% python3 -q
>>> import numpy as np
>>> from numpy import linalg as LA
>>> np.set_printoptions(suppress=True, linewidth=160)
>>> rnd = lambda a: np.round(a, 2) + 0
>>> W0 = np.load("run18.npy")
>>> print(rnd(W0))
[[-1.8   1.71  0.39  1.81  2.31  0.76 -0.71]
 [ 0.26 -1.32  2.36  2.43 -0.68  0.04  1.5 ]
 [ 0.51 -0.96 -1.8   2.31 -0.75 -1.   -2.16]
 [-2.05 -1.48 -2.16  0.27  0.35 -0.08  2.17]
 [-0.77 -2.06  0.42 -0.58 -0.12  2.89 -1.52]
 [-1.03 -1.74  1.32 -1.    1.52 -2.4  -1.05]
 [-2.57  0.98  0.68 -0.2  -2.68 -0.57 -0.64]]
>>> ang = np.radians(180)
>>> Rm = np.eye(7)
>>> Rm[2, 2] = Rm[1, 1] = np.cos(ang)
>>> Rm[2, 1], Rm[1, 2] = -np.sin(ang), np.sin(ang)
>>> print(rnd(Rm))
[[ 1.  0.  0.  0.  0.  0.  0.]
 [ 0. -1.  0.  0.  0.  0.  0.]
 [ 0.  0. -1.  0.  0.  0.  0.]
 [ 0.  0.  0.  1.  0.  0.  0.]
 [ 0.  0.  0.  0.  1.  0.  0.]
 [ 0.  0.  0.  0.  0.  1.  0.]
 [ 0.  0.  0.  0.  0.  0.  1.]]
>>> other = W0 @ Rm.T
>>> print(rnd(LA.det(Rm)), np.trace(Rm))
1.0 3.0
>>> print(np.allclose(LA.norm(W0, axis=1), LA.norm(other, axis=1)))
True
>>> print(np.allclose(W0 @ W0.T, other @ other.T))
True
>>> print(rnd(LA.svd(W0, compute_uv=False)))
[4. 4. 4. 4. 4. 4. 4.]
>>> print(rnd(W0.T @ W0))
[[16.  0.  0.  0.  0.  0.  0.]
 [ 0. 16.  0.  0.  0.  0.  0.]
 [ 0.  0. 16.  0.  0.  0.  0.]
 [ 0.  0.  0. 16.  0.  0.  0.]
 [ 0.  0.  0.  0. 16.  0.  0.]
 [ 0.  0.  0.  0.  0. 16.  0.]
 [ 0.  0.  0.  0.  0.  0. 16.]]
>>> print(rnd(W0[:, 6] @ W0[:, 3]))
0.0
>>> r0 = np.array([-2, -1, 1, 1, -2, -2, 1])
>>> other = W0 + np.outer(r0, np.eye(7)[2])
>>> print(rnd(other))
[[-1.8   1.71 -1.61  1.81  2.31  0.76 -0.71]
 [ 0.26 -1.32  1.36  2.43 -0.68  0.04  1.5 ]
 [ 0.51 -0.96 -0.8   2.31 -0.75 -1.   -2.16]
 [-2.05 -1.48 -1.16  0.27  0.35 -0.08  2.17]
 [-0.77 -2.06 -1.58 -0.58 -0.12  2.89 -1.52]
 [-1.03 -1.74 -0.68 -1.    1.52 -2.4  -1.05]
 [-2.57  0.98  1.68 -0.2  -2.68 -0.57 -0.64]]
>>> print(rnd(LA.det(other) / LA.det(W0)), rnd(1 + LA.solve(W0, r0)[2]))
0.38 0.38
